$ python -q
>>> import numpy as np
>>> import numpy.linalg as la
>>> np.set_printoptions(precision=2, suppress=True, linewidth=120)
>>> rng = np.random.default_rng(72945)
>>> E = rng.normal(size=(46, 9))
>>> E = 10 * E / la.norm(E, axis=1, keepdims=True)
>>> print(E)
[[-2.09 -0.31  5.72  6.04 -0.4   1.28  0.46  3.69 -3.27]
 [-2.98 -4.88 -1.02  6.99  3.35 -0.84 -1.01  1.7  -1.21]
 [ 0.56  4.6  -6.52  4.04 -0.49 -3.76  2.27 -0.03  0.44]
 [-0.62  2.19  3.58 -1.98  3.87  3.84  5.02  0.64  4.78]
 [-0.15 -2.17 -1.61  2.88 -6.15  0.37 -5.73  1.57  3.33]
 [-1.2  -5.34  3.31 -7.27  0.02  2.16 -1.23 -0.16  0.18]
 [ 4.35  5.91  1.5  -3.96 -2.85 -1.73  3.95 -0.39  1.14]
 [ 6.77 -0.17 -0.21 -1.53  1.37 -4.98  4.61  0.66 -1.83]
 [-4.68 -1.85 -6.13  2.42 -1.9   0.04  4.05  2.02 -2.67]
 [-0.72  5.78 -1.9   0.87 -1.12  2.36  4.99  0.48 -5.46]
 [ 1.7  -1.85 -1.46 -2.53  6.36 -4.77  1.68 -4.29  0.87]
 [ 5.29  2.72  5.14  1.1  -1.48 -0.4   2.93 -0.15  5.11]
 [ 0.48 -4.03  0.86  1.27  0.5  -3.7   7.42 -2.36 -2.56]
 [ 5.95  3.8   2.39 -2.17 -1.09 -0.98 -2.61  0.4   5.53]
 [ 2.97  0.3   5.   -5.43 -2.76 -1.62  3.58 -3.28  1.66]
 [ 1.6   2.62 -1.83  4.7   4.29 -3.27 -3.32 -1.55  4.75]
 [-2.42 -1.15 -5.3   3.54  3.48 -2.15 -5.77 -1.44  0.27]
 [-3.38 -4.44  0.96 -1.06 -1.24 -2.76  2.66 -4.77 -5.27]
 [ 1.98 -1.29 -3.74  0.51  3.17 -6.09  3.22 -2.61  3.99]
 [ 2.    0.01 -2.01  3.05 -2.51  5.59 -4.8  -4.65  0.68]
 [-2.42 -4.63 -1.63  3.42 -5.19 -0.66  3.71  0.56 -4.12]
 [ 6.42  2.08  3.75 -3.73 -4.15 -1.21  0.69  2.62  0.67]
 [-1.36  4.2  -1.58 -1.05 -1.74 -4.08 -6.8   1.87  2.73]
 [ 3.42  2.58  2.59 -4.71  4.27  0.28  2.96  4.57 -2.21]
 [ 4.71 -2.15  1.01 -3.23 -3.08  3.55  0.44  2.52  5.75]
 [-3.11 -0.9   0.57  4.15 -2.11  3.94 -5.83  3.83 -1.82]
 [ 2.3  -4.22  1.24  2.64 -1.39  6.48  2.16 -4.43 -0.39]
 [-0.84  0.06 -4.57 -0.86 -2.06  3.13  3.42  2.24  6.85]
 [ 0.44 -0.04  3.93  4.61 -3.14  0.76 -2.84  6.51 -1.48]
 [-3.24  4.05 -5.11  3.6   1.51 -1.29 -4.33  2.06 -2.66]
 [ 5.02 -7.33  0.56  3.02  0.46  2.14 -1.91 -1.11 -1.42]
 [-2.67  2.74  5.72  4.39 -0.64 -5.51 -1.05 -1.28 -0.05]
 [-2.79  7.12  0.57  2.47 -0.45  1.86  0.24  4.7  -3.03]
 [-2.5  -0.85  2.11 -6.58 -4.14  4.02  2.91  1.85  0.13]
 [-1.55  0.96  6.09 -4.96 -4.3  -0.63  2.37 -2.65 -1.86]
 [ 0.12  1.94 -1.61 -6.28  0.72  2.95  0.49 -1.31  6.56]
 [ 5.16  0.04 -0.24 -2.02  5.53  5.55 -0.93 -0.16  2.65]
 [-3.06  3.13  4.83  0.85 -2.85 -2.94 -1.55 -5.09 -3.42]
 [-2.29 -4.67 -1.46 -1.46 -1.   -3.27 -2.03  6.72 -2.77]
 [ 5.32  0.34  4.31  4.7   1.59 -3.84 -0.13  2.59 -2.64]
 [ 3.25 -2.95 -4.29 -1.18 -3.53  0.32  4.34  3.18 -4.41]
 [-0.94  7.08  0.14  4.11 -1.65  1.06 -1.07 -5.19 -0.38]
 [ 1.97  5.44  3.01 -3.99 -1.32 -1.56  0.95  3.79 -4.7 ]
 [-5.36 -1.76 -1.04 -2.54  3.53  2.28  1.22  1.29  6.32]
 [ 3.96  3.29  0.34  1.03  1.79 -0.33 -5.27  6.16 -1.79]
 [-2.32 -1.34  4.15 -1.06  0.97  7.72 -1.33  1.12 -3.3 ]]
>>> print(E.mean(axis=0))
[ 0.5   0.32  0.44  0.15 -0.39 -0.02  0.29  0.49 -0.01]
>>> E[46]
Traceback (most recent call last):
  File "<python-input-8>", line 1, in <module>
    E[46]
    ~^^^^
IndexError: index 46 is out of bounds for axis 0 with size 46
>>> np.zeros(46, 9)
Traceback (most recent call last):
  File "<python-input-9>", line 1, in <module>
    np.zeros(46, 9)
    ~~~~~~~~^^^^^^^
TypeError: Cannot interpret '9' as a data type
>>> W0 = np.load("layer0.npy")
>>> print(W0)
[[ 7  8 10 10 12 10 11  8 11  6 11]
 [ 6  7  9  9 11  9 10  7 10  5 10]
 [ 1  2  4  4  6  4  5  2  5  0  5]
 [ 1  2  4  4  6  4  5  2  5  0  5]
 [ 6  7  9  9 11  9 10  7 10  5 10]
 [ 4  5  7  7  9  7  8  5  8  3  8]
 [ 1  2  4  4  6  4  5  2  5  0  5]
 [ 8  9 11 11 13 11 12  9 12  7 12]
 [ 5  6  8  8 10  8  9  6  9  4  9]
 [-1  0  2  2  4  2  3  0  3 -2  3]
 [ 2  3  5  5  7  5  6  3  6  1  6]
 [ 3  4  6  6  8  6  7  4  7  2  7]]
>>> Uu, sigma, Vh = la.svd(W0)
>>> print(np.argmax(sigma[:-1] / (sigma[1:] + 1e-6)) + 1)
2
>>> other = Uu[:, :2] @ np.diag(sigma[:2]) @ Vh[:2]
>>> print(round(la.norm(W0 - other) / la.norm(W0), 2))
0.0
>>> print(la.matrix_rank(other))
2
>>> print(other.round(2) + 0)
[[ 7.  8. 10. 10. 12. 10. 11.  8. 11.  6. 11.]
 [ 6.  7.  9.  9. 11.  9. 10.  7. 10.  5. 10.]
 [ 1.  2.  4.  4.  6.  4.  5.  2.  5.  0.  5.]
 [ 1.  2.  4.  4.  6.  4.  5.  2.  5.  0.  5.]
 [ 6.  7.  9.  9. 11.  9. 10.  7. 10.  5. 10.]
 [ 4.  5.  7.  7.  9.  7.  8.  5.  8.  3.  8.]
 [ 1.  2.  4.  4.  6.  4.  5.  2.  5.  0.  5.]
 [ 8.  9. 11. 11. 13. 11. 12.  9. 12.  7. 12.]
 [ 5.  6.  8.  8. 10.  8.  9.  6.  9.  4.  9.]
 [-1.  0.  2.  2.  4.  2.  3.  0.  3. -2.  3.]
 [ 2.  3.  5.  5.  7.  5.  6.  3.  6.  1.  6.]
 [ 3.  4.  6.  6.  8.  6.  7.  4.  7.  2.  7.]]
>>> print(np.round(np.abs(W0 - other).max(), 2))
0.0
>>> print(la.matrix_rank(W0, rtol=0.05))
2
>>> print(round(float(la.norm(W0 - other, 2)), 2), round(sigma[2], 2))
0.0 0.0
>>> Xs = (E - E.mean(axis=0)) / E.std(axis=0)
>>> print(np.argwhere(np.abs(Xs) > 2))
[[ 2  2]
 [ 5  3]
 [10  4]
 [12  6]
 [22  6]
 [27  8]
 [30  1]
 [36  4]
 [38  7]
 [45  5]]
>>> print(Xs.std(axis=0))
[1. 1. 1. 1. 1. 1. 1. 1. 1.]
>>> beta = la.lstsq(np.delete(Xs, 2, axis=1), Xs[:, 2])[0]
>>> print(np.round(1 - np.var(Xs[:, 2] - np.delete(Xs, 2, axis=1) @ beta), 2))
0.15
>>> print(np.abs(beta).argmax())
2
>>> def softmax(z):
...     e = np.exp(z - z.max(axis=-1, keepdims=True))
...     return e / e.sum(axis=-1, keepdims=True)
... 
>>> print(softmax(W0).sum(axis=1))
[1. 1. 1. 1. 1. 1. 1. 1. 1. 1. 1. 1.]
>>> print(np.round(softmax(W0[7] + 5), 2) + 0)
[0.   0.01 0.05 0.05 0.39 0.05 0.14 0.01 0.14 0.   0.14]
>>> print(np.round(softmax(W0[7]), 2) + 0)
[0.   0.01 0.05 0.05 0.39 0.05 0.14 0.01 0.14 0.   0.14]
>>> scores = W0 @ W0.T / np.sqrt(11)
>>> print(np.round(softmax(scores + np.triu(np.full(scores.shape, -np.inf), 1)), 2) + 0)
[[1.   0.   0.   0.   0.   0.   0.   0.   0.   0.   0.   0.  ]
 [1.   0.   0.   0.   0.   0.   0.   0.   0.   0.   0.   0.  ]
 [1.   0.   0.   0.   0.   0.   0.   0.   0.   0.   0.   0.  ]
 [1.   0.   0.   0.   0.   0.   0.   0.   0.   0.   0.   0.  ]
 [1.   0.   0.   0.   0.   0.   0.   0.   0.   0.   0.   0.  ]
 [1.   0.   0.   0.   0.   0.   0.   0.   0.   0.   0.   0.  ]
 [1.   0.   0.   0.   0.   0.   0.   0.   0.   0.   0.   0.  ]
 [0.   0.   0.   0.   0.   0.   0.   1.   0.   0.   0.   0.  ]
 [0.   0.   0.   0.   0.   0.   0.   1.   0.   0.   0.   0.  ]
 [0.01 0.   0.   0.   0.   0.   0.   0.99 0.   0.   0.   0.  ]
 [0.   0.   0.   0.   0.   0.   0.   1.   0.   0.   0.   0.  ]
 [0.   0.   0.   0.   0.   0.   0.   1.   0.   0.   0.   0.  ]]
>>> print(np.round(softmax(scores), 2) + 0)
[[0.   0.   0.   0.   0.   0.   0.   1.   0.   0.   0.   0.  ]
 [0.   0.   0.   0.   0.   0.   0.   1.   0.   0.   0.   0.  ]
 [0.   0.   0.   0.   0.   0.   0.   1.   0.   0.   0.   0.  ]
 [0.   0.   0.   0.   0.   0.   0.   1.   0.   0.   0.   0.  ]
 [0.   0.   0.   0.   0.   0.   0.   1.   0.   0.   0.   0.  ]
 [0.   0.   0.   0.   0.   0.   0.   1.   0.   0.   0.   0.  ]
 [0.   0.   0.   0.   0.   0.   0.   1.   0.   0.   0.   0.  ]
 [0.   0.   0.   0.   0.   0.   0.   1.   0.   0.   0.   0.  ]
 [0.   0.   0.   0.   0.   0.   0.   1.   0.   0.   0.   0.  ]
 [0.01 0.   0.   0.   0.   0.   0.   0.99 0.   0.   0.   0.  ]
 [0.   0.   0.   0.   0.   0.   0.   1.   0.   0.   0.   0.  ]
 [0.   0.   0.   0.   0.   0.   0.   1.   0.   0.   0.   0.  ]]
>>> Uu, sigma, Vh = la.svd(W0, full_matrices=False)
>>> print(np.round(Vh @ Vh.T, 2) + 0)
[[1. 0. 0. 0. 0. 0. 0. 0. 0. 0. 0.]
 [0. 1. 0. 0. 0. 0. 0. 0. 0. 0. 0.]
 [0. 0. 1. 0. 0. 0. 0. 0. 0. 0. 0.]
 [0. 0. 0. 1. 0. 0. 0. 0. 0. 0. 0.]
 [0. 0. 0. 0. 1. 0. 0. 0. 0. 0. 0.]
 [0. 0. 0. 0. 0. 1. 0. 0. 0. 0. 0.]
 [0. 0. 0. 0. 0. 0. 1. 0. 0. 0. 0.]
 [0. 0. 0. 0. 0. 0. 0. 1. 0. 0. 0.]
 [0. 0. 0. 0. 0. 0. 0. 0. 1. 0. 0.]
 [0. 0. 0. 0. 0. 0. 0. 0. 0. 1. 0.]
 [0. 0. 0. 0. 0. 0. 0. 0. 0. 0. 1.]]
>>> print(np.allclose(Uu * sigma @ Vh, W0))
True
>>> print(Uu.shape, sigma.shape, Vh.shape)
(12, 11) (11,) (11, 11)
>>> print(np.abs(Uu[:, 0]).round(6).argmax())
7
>>> J = np.array([[0.0, -3.0, 0.0, -3.0],
...     [3.0, 12.0, -3.0, 6.0],
...     [3.0, 15.0, -3.0, 9.0],
...     [-3.0, -9.0, 3.0, -3.0]])
>>> print(J)
[[ 0. -3.  0. -3.]
 [ 3. 12. -3.  6.]
 [ 3. 15. -3.  9.]
 [-3. -9.  3. -3.]]
>>> # looks like rank 2
>>> hat = E @ la.solve(E.T @ E, E.T)
>>> print(round(float(np.trace(hat)), 2))
9.0
>>> print(np.round(la.eigvalsh(hat), 2) + 0)
[0. 0. 0. 0. 0. 0. 0. 0. 0. 0. 0. 0. 0. 0. 0. 0. 0. 0. 0. 0. 0. 0. 0. 0. 0. 0. 0. 0. 0. 0. 0. 0. 0. 0. 0. 0. 0. 1. 1.
 1. 1. 1. 1. 1. 1. 1.]
>>> K = np.load("arr.npy")
>>> print(K)
[[0 0 0 0 0 1 0 0]
 [0 0 0 1 0 0 0 0]
 [0 0 1 0 0 0 0 0]
 [1 0 0 0 0 0 0 0]
 [0 0 0 0 1 0 0 0]
 [0 1 0 0 0 0 0 0]
 [0 0 0 0 0 0 1 0]
 [0 0 0 0 0 0 0 1]]
>>> vec = np.array([0, 4, 1, 3, 0, 3, 4, 4])
>>> target = K @ vec
>>> beta, lr = np.zeros(8), 1 / la.norm(K, 2) ** 2
>>> for i in range(10):
...     beta -= lr * K.T @ (K @ beta - target)
...     if i % 2 == 0: print(i, round(la.norm(K @ beta - target), 2))
... 
0 0.0
2 0.0
4 0.0
6 0.0
8 0.0
>>> print(np.round(la.cond(K), 2))
1.0
>>> print(beta)
[0. 4. 1. 3. 0. 3. 4. 4.]
>>> feats = np.array([[1, 4, 0, 0, 0, 0],
...     [4, 4, 0, 0, 0, 0],
...     [3, 3, 0, 0, 0, 0],
...     [0, 0, 1, 4, 0, 0],
...     [0, 0, 4, 4, 0, 0],
...     [0, 0, 3, 3, 0, 0],
...     [0, 0, 0, 0, 1, 4],
...     [0, 0, 0, 0, 4, 4],
...     [0, 0, 0, 0, 3, 3]])
>>> vec = np.array([-2, 2, 0, 1, 1, 3])
>>> print(feats * vec)
[[-2  8  0  0  0  0]
 [-8  8  0  0  0  0]
 [-6  6  0  0  0  0]
 [ 0  0  0  4  0  0]
 [ 0  0  0  4  0  0]
 [ 0  0  0  3  0  0]
 [ 0  0  0  0  1 12]
 [ 0  0  0  0  4 12]
 [ 0  0  0  0  3  9]]
>>> print(feats @ np.ones(6))
[5. 8. 6. 5. 8. 6. 5. 8. 6.]
>>> print((feats * vec).sum(axis=1))
[ 6  0  0  4  4  3 13 16 12]
>>> print(feats @ (2 * vec))
[12  0  0  8  8  6 26 32 24]
>>> vec = np.array([1, 2, 2, -1, 2, 1])
>>> target = feats @ vec
>>> print(np.round(la.pinv(feats) @ feats, 2) + 0)
[[1. 0. 0. 0. 0. 0.]
 [0. 1. 0. 0. 0. 0.]
 [0. 0. 1. 0. 0. 0.]
 [0. 0. 0. 1. 0. 0.]
 [0. 0. 0. 0. 1. 0.]
 [0. 0. 0. 0. 0. 1.]]
>>> print(la.lstsq(feats, target)[0])
[ 1.  2.  2. -1.  2.  1.]
>>> target = target + 0.1 * rng.normal(size=9)
>>> print(target)
[ 9.05 11.93  9.07 -1.94  3.94  3.02  5.94 11.98  9.11]
>>> beta, *_ = la.lstsq(feats, target)
>>> print(beta)
[ 0.98  2.02  1.97 -0.98  2.03  0.98]
>>> print(round(float(la.norm(target - feats @ beta)), 2))
0.14
>>> print(np.round(feats.T @ (target - feats @ beta), 2) + 0)
[0. 0. 0. 0. 0. 0.]
>>> r0 = np.array([1, 1])
>>> print(np.array([np.convolve(row, r0, "same") for row in feats]))
[[1 5 4 0 0 0]
 [4 8 4 0 0 0]
 [3 6 3 0 0 0]
 [0 0 1 5 4 0]
 [0 0 4 8 4 0]
 [0 0 3 6 3 0]
 [0 0 0 0 1 5]
 [0 0 0 0 4 8]
 [0 0 0 0 3 6]]
>>> print(np.cross(feats[4, :3], feats[8, :3]))
[0 0 0]
>>> print(np.correlate(feats[4], feats[8], "full"))
[ 0  0 12 24 12  0  0  0  0  0  0]
>>> print(np.polyval(r0, feats[4]))
[1 1 5 5 1 1]
>>> print(np.convolve(feats[4], r0))
[0 0 4 8 4 0 0]
>>> other = np.c_[feats[:, :5] @ np.array([[6, 2, 0, 0, 6],
...     [2, 7, 2, 5, 5],
...     [2, 1, 5, 5, 4],
...     [2, 2, 0, 3, 7],
...     [1, 6, 5, 5, 7]]), np.array([2, 5, 0, 1, 0, 2, 0, 0, 2])]
>>> print(other)
[[14 30  8 20 26  2]
 [32 36  8 20 44  5]
 [24 27  6 15 33  0]
 [10  9  5 17 32  1]
 [16 12 20 32 44  0]
 [12  9 15 24 33  2]
 [ 1  6  5  5  7  0]
 [ 4 24 20 20 28  0]
 [ 3 18 15 15 21  2]]
>>> print(la.norm(la.qr(feats)[0].T @ other, axis=0) ** 2 / ((other ** 2).sum(axis=0) + 1e-12))
[1.   1.   1.   1.   1.   0.63]
>>> other = np.array([[-2, 2, 1, -1, -1, -2, 1],
...     [1, 2, 0, 2, -1, 0, -2],
...     [1, -2, -2, 0, -1, 2, 2],
...     [2, 0, 0, 1, 0, -1, 1],
...     [-2, 1, 2, -1, -1, 2, 0],
...     [-2, -2, -2, -2, 1, 0, -1],
...     [0, 0, -2, 1, 0, -2, -1]])
>>> data = np.triu(other, 1)
>>> print(data)
[[ 0  2  1 -1 -1 -2  1]
 [ 0  0  0  2 -1  0 -2]
 [ 0  0  0  0 -1  2  2]
 [ 0  0  0  0  0 -1  1]
 [ 0  0  0  0  0  2  0]
 [ 0  0  0  0  0  0 -1]
 [ 0  0  0  0  0  0  0]]
>>> W1 = np.array([[0, 1, 2, 2],
...     [1, 0, 0, 0],
...     [2, -2, 1, 2],
...     [-1, -2, -2, -2],
...     [-1, 0, -2, -2],
...     [-1, -1, -1, 0],
...     [0, 1, 1, 0]])
>>> beta = np.array([0, 0, 2, 1])
>>> act = np.maximum(data @ W1 + beta, 0)
>>> print((act > 0).mean(axis=0))
[0.29 0.29 0.71 0.86]
>>> print(act)
[[ 8  3 10  7]
 [ 0  0  0  0]
 [ 0  0  4  3]
 [ 1  2  4  1]
 [ 0  0  0  1]
 [ 0  0  1  1]
 [ 0  0  2  1]]
>>> Z = np.array([[0, -2], [3, -2], [-2, 1], [-2, -3]])
>>> print((act @ Z).round(6).argmax(axis=1))
[0 0 1 0 0 1 1]
>>> print(act @ Z)
[[-25 -33]
 [  0   0]
 [-14  -5]
 [ -4  -5]
 [ -2  -3]
 [ -4  -2]
 [ -6  -1]]
